% python3 -q
>>> import numpy as np
>>> from numpy import linalg as LA
>>> np.set_printoptions(suppress=True, linewidth=160)
>>> tidy = lambda a: np.round(a, 1) + 0
>>> data = np.array([[-0.5, 1.4, 0.1, 1.0, -1.0, -0.1, 0.3, 0.3],
...     [-0.8, -0.7, 0.1, 1.2, -0.6, -0.6, -0.2, 0.0],
...     [-1.0, 1.0, 0.4, -2.0, -0.2, 0.5, -1.1, 1.3],
...     [-0.3, 0.6, 2.1, 0.6, -1.5, -0.1, 0.2, 0.6],
...     [-1.2, 0.1, 0.7, 0.7, 0.6, -0.3, -1.1, -2.0],
...     [0.1, -0.3, 0.7, -0.1, 0.8, 1.0, 1.0, -0.4],
...     [-0.4, 0.1, -1.1, 1.0, 0.2, -0.1, -0.1, 1.5],
...     [-2.1, -0.8, 1.4, 1.2, -1.9, 0.4, 0.2, -0.5]])
>>> data
array([[-0.5,  1.4,  0.1,  1. , -1. , -0.1,  0.3,  0.3],
       [-0.8, -0.7,  0.1,  1.2, -0.6, -0.6, -0.2,  0. ],
       [-1. ,  1. ,  0.4, -2. , -0.2,  0.5, -1.1,  1.3],
       [-0.3,  0.6,  2.1,  0.6, -1.5, -0.1,  0.2,  0.6],
       [-1.2,  0.1,  0.7,  0.7,  0.6, -0.3, -1.1, -2. ],
       [ 0.1, -0.3,  0.7, -0.1,  0.8,  1. ,  1. , -0.4],
       [-0.4,  0.1, -1.1,  1. ,  0.2, -0.1, -0.1,  1.5],
       [-2.1, -0.8,  1.4,  1.2, -1.9,  0.4,  0.2, -0.5]])
>>> x0 = np.array([1, 0, 3, 1, -3, 0, 0, -1])
>>> tidy(data @ np.ones(8))
array([ 1.5, -1.6, -1.1,  2.2, -2.5,  2.8,  1.1, -2.1])
>>> LA.norm(data @ x0) <= LA.norm(data, 2) * LA.norm(x0) + 1e-9
np.True_
>>> data @ np.eye(8)[0]
array([-0.5, -0.8, -1. , -0.3, -1.2,  0.1, -0.4, -2.1])
>>> A2 = LA.inv(data)
>>> tidy(LA.cond(data))
np.float64(27.6)
>>> m1 = np.load("block1.npy")
>>> m1
array([[ 2,  2,  2,  2,  0,  5],
       [ 2,  4,  2,  4,  0,  4],
       [ 2,  2,  2,  2,  0,  5],
       [ 2,  4,  2,  4,  0,  4],
       [ 0,  0,  0,  0,  0,  0],
       [ 5,  4,  5,  4,  0, 13]])
>>> # column 2 repeats column 0
>>> rk = LA.matrix_rank(m1)
>>> rk
np.int64(2)
>>> null = LA.svd(m1)[2][rk:].T
>>> tidy(m1 @ null)
array([[0., 0., 0., 0.],
       [0., 0., 0., 0.],
       [0., 0., 0., 0.],
       [0., 0., 0., 0.],
       [0., 0., 0., 0.],
       [0., 0., 0., 0.]])
>>> LA.matrix_rank(m1.T @ m1), LA.matrix_rank(m1 @ m1.T)
(np.int64(2), np.int64(2))
>>> [int(LA.matrix_rank(m1[:, :j + 1])) for j in range(6)]
[1, 2, 2, 2, 2, 2]
>>> null.shape
(6, 4)
>>> W0 = np.load("out7.npy")
>>> W0
array([[2, 0, 0, 0, 0, 0],
       [0, 1, 0, 0, 0, 0],
       [0, 0, 2, 0, 0, 0],
       [0, 0, 0, 3, 0, 0],
       [0, 0, 0, 0, 1, 0],
       [0, 0, 0, 0, 0, 1]])
>>> A2 = np.array([[-1, 0, -1],
...     [-2, -2, -2],
...     [2, -2, -3],
...     [-3, -3, 1],
...     [-3, -3, 1],
...     [2, 1, -3]])
>>> W0 @ A2
array([[-2,  0, -2],
       [-2, -2, -2],
       [ 4, -4, -6],
       [-9, -9,  3],
       [-3, -3,  1],
       [ 2,  1, -3]])
>>> np.einsum("ik,kj->ji", W0, A2)
array([[-2, -2,  4, -9, -3,  2],
       [ 0, -2, -4, -9, -3,  1],
       [-2, -2, -6,  3,  1, -3]])
>>> np.einsum("ij,ij->i", W0, W0)
array([4, 1, 4, 9, 1, 1])
>>> np.einsum("ik,kj->ij", W0, A2)
array([[-2,  0, -2],
       [-2, -2, -2],
       [ 4, -4, -6],
       [-9, -9,  3],
       [-3, -3,  1],
       [ 2,  1, -3]])
>>> np.abs(W0).max()
np.int64(3)
>>> W0.sum(axis=0)
array([2, 1, 2, 3, 1, 1])
>>> LA.rank(W0)
Traceback (most recent call last):
  File "<python-input-31>", line 1, in <module>
    LA.rank(W0)
    ^^^^^^^
AttributeError: module 'numpy.linalg' has no attribute 'rank'
>>> ev, V = LA.eigh(m1)
>>> x0 = np.array([-2, 1, 2, 1, 1, -2])
>>> (np.sign(V[:, -1].round(6)) == np.sign(V[0, -1].round(6))).astype(int)
array([1, 1, 1, 1, 0, 1])
>>> tidy(V * np.maximum(ev, 0) @ V.T)
array([[ 2.,  2.,  2.,  2.,  0.,  5.],
       [ 2.,  4.,  2.,  4.,  0.,  4.],
       [ 2.,  2.,  2.,  2.,  0.,  5.],
       [ 2.,  4.,  2.,  4.,  0.,  4.],
       [ 0.,  0.,  0.,  0.,  0.,  0.],
       [ 5.,  4.,  5.,  4.,  0., 13.]])
>>> x0 @ m1 @ x0
np.int64(36)
>>> tidy(LA.eigvalsh(m1[1:, 1:]))
array([ 0. ,  0. ,  0. ,  4.3, 18.7])
>>> rng = np.random.default_rng(60294)
>>> lab = rng.permutation(6)
>>> lab
array([5, 2, 4, 0, 1, 3])
>>> A2 = W0[lab][:, lab]
>>> tidy(np.sort(np.abs(LA.eigvals(A2))))
array([1., 1., 1., 2., 2., 3.])
>>> np.allclose(A2, W0)
False
>>> tidy(LA.det(A2)), tidy(LA.det(W0[lab]))
(np.float64(12.0), np.float64(12.0))
>>> A2
array([[1, 0, 0, 0, 0, 0],
       [0, 2, 0, 0, 0, 0],
       [0, 0, 1, 0, 0, 0],
       [0, 0, 0, 2, 0, 0],
       [0, 0, 0, 0, 1, 0],
       [0, 0, 0, 0, 0, 3]])
>>> np.trace(A2)
np.int64(10)
>>> np.diag(A2)
array([1, 2, 1, 2, 1, 3])
>>> A2 = np.array([[3], [5], [5], [5], [0], [3], [3], [5], [3], [1]])
>>> Z = np.array([[1, 2, 1, 1, 0, 1, 1, 1]])
>>> J = A2 @ Z + 0.3 * rng.normal(size=(10, 8))
>>> tidy(J)
array([[ 3.3,  6.2,  3.5,  3.6, -0.3,  3.3,  3. ,  3. ],
       [ 4.8,  9.1,  4.8,  5.3,  0.4,  5.6,  5.3,  4.7],
       [ 5. ,  9.8,  5.3,  5.1, -0.3,  4.7,  5.2,  4.9],
       [ 4.8,  9.7,  4.9,  5.2, -0.5,  5. ,  5.2,  4.5],
       [ 0.4,  0.2, -0.1,  0.1, -0.6, -0.3, -0.3,  0.6],
       [ 2.8,  5.8,  3. ,  3.2, -0.2,  2.9,  3. ,  3.3],
       [ 3.4,  6. ,  3.3,  2.9, -0.3,  2.5,  2.3,  3.2],
       [ 4.8,  9.9,  5. ,  5.4, -0.1,  5.2,  5.2,  4.9],
       [ 3. ,  6.2,  3.1,  2.9, -0.2,  2.6,  2.6,  3.6],
       [ 1.3,  2. ,  0.9,  1. , -0.3,  0.9,  0.7,  0.9]])
>>> x0 = np.array([-5, 8, -7, 8, -9, -2, 7, 8])
>>> target = J @ x0
>>> tidy(LA.solve(J.T @ J, J.T @ target))
array([-5.,  8., -7.,  8., -9., -2.,  7.,  8.])
>>> tidy(LA.lstsq(J, target)[0])
array([-5.,  8., -7.,  8., -9., -2.,  7.,  8.])
>>> target = target + 0.1 * rng.normal(size=10)
>>> tidy(target)
array([ 78.6, 117.5, 125.5, 127.9,   9. ,  79.4,  69.7, 129.9,  80.2,  23.9])
>>> beta, *_ = LA.lstsq(J, target)
>>> tidy(LA.norm(target - J @ beta))
np.float64(0.1)
>>> tidy(beta)
array([-4.9,  7.8, -7.2,  9.1, -8.9, -2.6,  7.1,  7.9])
>>> beta.round()
array([-5.,  8., -7.,  9., -9., -3.,  7.,  8.])
>>> A2 = J + rng.integers(-2, 3, (10, 1)) @ rng.integers(-2, 3, (1, 8))
>>> tidy(A2)
array([[ 3.3,  6.2, -0.5, -0.4,  1.7,  7.3,  3. ,  7. ],
       [ 4.8,  9.1,  2.8,  3.3,  1.4,  7.6,  5.3,  6.7],
       [ 5. ,  9.8,  5.3,  5.1, -0.3,  4.7,  5.2,  4.9],
       [ 4.8,  9.7,  4.9,  5.2, -0.5,  5. ,  5.2,  4.5],
       [ 0.4,  0.2, -2.1, -1.9,  0.4,  1.7, -0.3,  2.6],
       [ 2.8,  5.8,  5. ,  5.2, -1.2,  0.9,  3. ,  1.3],
       [ 3.4,  6. , -0.7, -1.1,  1.7,  6.5,  2.3,  7.2],
       [ 4.8,  9.9,  9. ,  9.4, -2.1,  1.2,  5.2,  0.9],
       [ 3. ,  6.2,  1.1,  0.9,  0.8,  4.6,  2.6,  5.6],
       [ 1.3,  2. , -3.1, -3. ,  1.7,  4.9,  0.7,  4.9]])
>>> tidy(A2 - J)
array([[ 0.,  0., -4., -4.,  2.,  4.,  0.,  4.],
       [ 0.,  0., -2., -2.,  1.,  2.,  0.,  2.],
       [ 0.,  0.,  0.,  0.,  0.,  0.,  0.,  0.],
       [ 0.,  0.,  0.,  0.,  0.,  0.,  0.,  0.],
       [ 0.,  0., -2., -2.,  1.,  2.,  0.,  2.],
       [ 0.,  0.,  2.,  2., -1., -2.,  0., -2.],
       [ 0.,  0., -4., -4.,  2.,  4.,  0.,  4.],
       [ 0.,  0.,  4.,  4., -2., -4.,  0., -4.],
       [ 0.,  0., -2., -2.,  1.,  2.,  0.,  2.],
       [ 0.,  0., -4., -4.,  2.,  4.,  0.,  4.]])
>>> LA.matrix_rank(A2 - J, tol=1e-8)
np.int64(1)
>>> np.abs(A2 - J).sum(axis=1)
array([18.,  9.,  0.,  0.,  9.,  9., 18., 18.,  9., 18.])
>>> A2 = np.c_[J[:, :4] @ np.array([[-1, 0, 3, 3], [-1, -2, -3, -2], [0, 3, 3, 3], [-1, 2, 1, 3]]), np.array([-7, 2, -1, -4, -7, -4, -3, 6, 3, 1])]
>>> tidy(A2)
array([[-13.1,   5.3,   5.4,  18.7,  -7. ],
       [-19.2,   6.6,   6.7,  26.4,   2. ],
       [-19.9,   6.5,   6.5,  26.5,  -1. ],
       [-19.7,   5.6,   5.2,  25.2,  -4. ],
       [ -0.6,  -0.4,   0.6,   0.9,  -7. ],
       [-11.8,   4. ,   3.5,  15.7,  -4. ],
       [-12.4,   3.8,   5.1,  16.9,  -3. ],
       [-20.1,   6.1,   5.2,  25.9,   6. ],
       [-12.2,   2.7,   2.6,  14.7,   3. ],
       [ -4.3,   0.9,   1.9,   5.9,   1. ]])
>>> LA.matrix_rank(np.c_[J, A2])
np.int64(9)
>>> tidy(LA.norm(LA.qr(J)[0].T @ A2, axis=0) ** 2 / ((A2 ** 2).sum(axis=0) + 1e-12))
array([1. , 1. , 1. , 1. , 0.9])
>>> f = np.array([5, 0, 1, 4])
>>> F = np.outer(rng.normal(size=11), f) + 0.1 * rng.normal(size=(11, 4))
>>> tidy(F)
array([[ 1.9,  0. ,  0.5,  1.6],
       [ 6.5,  0. ,  1.1,  5.1],
       [ 6.8,  0. ,  1.4,  5.5],
       [-1.3, -0.1, -0.3, -1.2],
       [ 2.1,  0.1,  0.5,  1.8],
       [-1.8,  0. , -0.4, -1.5],
       [-0.1,  0.2,  0. ,  0. ],
       [ 0.2,  0.1, -0.1,  0. ],
       [ 1.6,  0. ,  0.3,  1.2],
       [ 3.1,  0. ,  0.6,  2.7],
       [-4.9, -0.2, -1. , -4. ]])
>>> cen = F - F.mean(axis=0)
>>> U, sv, Vt = LA.svd(cen, full_matrices=False)
>>> tidy(sv)
array([14.3,  0.4,  0.3,  0.2])
>>> tidy(cen.mean(axis=0))
array([0., 0., 0., 0.])
>>> LA.matrix_rank(cen)
np.int64(4)
>>> tidy((sv ** 2).sum() ** 2 / (sv ** 4).sum())
np.float64(1.0)
>>> mat = np.loadtxt("dump.csv", delimiter=",")
>>> mat
array([[ -1.3,   0.1,   2.1,   6.7,  -2.5,  -0.2,   0.1,  -0.5,   1.4],
       [  0.3,   0.8,  -1.5,   1.3,  -1.3,  -0.2,  -0.1,  -0.2,  -8.5],
       [  0.5,   0.4,   1.1,   1. ,  -0.2,   0.7,   0. ,   0.2,  -2.1],
       [ -1. ,  -0.3,   0. ,  -0.6,   0.8,  -0.1,  -0.1,  -0.3,  -1.1],
       [  2.4,   1.1,  -0.7,  -1.7,   1.2,   0.3,   0.3,  -0.5,   4. ],
       [ -1.8,  -0.2,  -4.1,   3.3,   2.3,  -0.5,  -0.2,   0.7,   1.7],
       [ -0.1,  -0.9,   1.8,   0.7,  -0.2,  -0.5,   0.1,   0.5,   1.4],
       [ -1.4,   0.2,   3.6,   3.9,  -0.3,  -0.2,   0.2,   0.9,   1.2],
       [ -1.3,  -1.3,  -0.4,   2.5,  -0.4,  -0.1,  -0.1,   0.6,  -0.7],
       [ -1.3,   1. ,   3.9,   0.3,   1.7,  -0.1,  -0.2,  -0.3,   4.3],
       [  0.3,   0.3,   1.1,   0.8,   1.9,  -0.2,  -0.1,  -0.6,   3.2],
       [  1.3,   0.5,  -0.3,  -1.5,  -2.2,  -0.3,   0.1,  -0.1,  -4.9],
       [  0.3,   1. ,   1.3,   0.7,  -4.5,   1. ,   0. ,   0.5,   2.2],
       [  2.1,   0.4,   2.3,  -4.5,   1.2,  -0.1,   0.2,   0. ,  -0.5],
       [  0. ,  -0.5,   3.8,   1.3,  -0.5,   0.2,   0. ,   0.2,  -2.3],
       [ -1.5,  -0.1,  -3.2,   0.1,  -0.2,  -0.6,   0. ,  -0.7,  -4.5],
       [  0.7,   0.2,  -1.7,   0. ,   0.2,   0.2,   0.1,   1.1,  -1.5],
       [  1.6,  -0.8,  -0.1,  -0.3,  -1. ,   0.7,  -0.1,   0. ,  -1. ],
       [ -1. ,  -1. ,  -2.2,   1.6,  -1.1,   0.4,  -0.1,   0.3,  -2.9],
       [ -1. ,   0.1,  -1.3,   1.5,   3. ,  -0.1,  -0.3,  -0.3,  -0.2],
       [  2.2,   1.4,  -0.6,   3. ,   2.4,  -0.5,   0. ,   0.4,   2.8],
       [  1.7,  -0.1,   1.2,   3.4,   3.7,   0.1,  -0.1,   0.6,   4.2],
       [  2.8,  -1.2,  -1. ,   1. ,  -1.7,  -0.3,   0.1,  -1.4,   5.4],
       [  0.1,  -0.3,   7.1,   3.2,   0.5,  -0.1,  -0.1,  -0.3,  -4.9],
       [  1.1,  -1.1,  -0.6,   0.3,   0.4,   0.3,  -0.2,   0.3,   0.4],
       [ -2.6,  -0.2,  -8.2,  -0.1,  -0.9,   1. ,  -0.2,  -1. ,  -8.3],
       [  1.2,  -1.1,   1.8,   1.1,  -0.7,  -0.4,   0.1,  -0.4, -10.2]])
>>> def softmax(z):
...     e = np.exp(z - z.max(axis=-1, keepdims=True))
...     return e / e.sum(axis=-1, keepdims=True)
... 
>>> tidy(softmax(mat).sum(axis=1))
array([1., 1., 1., 1., 1., 1., 1., 1., 1., 1., 1., 1., 1., 1., 1., 1., 1., 1., 1., 1., 1., 1., 1., 1., 1., 1., 1.])
>>> att = mat @ mat.T / np.sqrt(9)
>>> softmax(att).round(6).argmax(axis=1)
array([ 0, 26, 26, 25,  4,  5,  9,  0,  0,  9, 21, 26, 12, 13, 23, 25, 25, 26, 25,  5, 21, 21, 22, 23, 22, 25, 26])
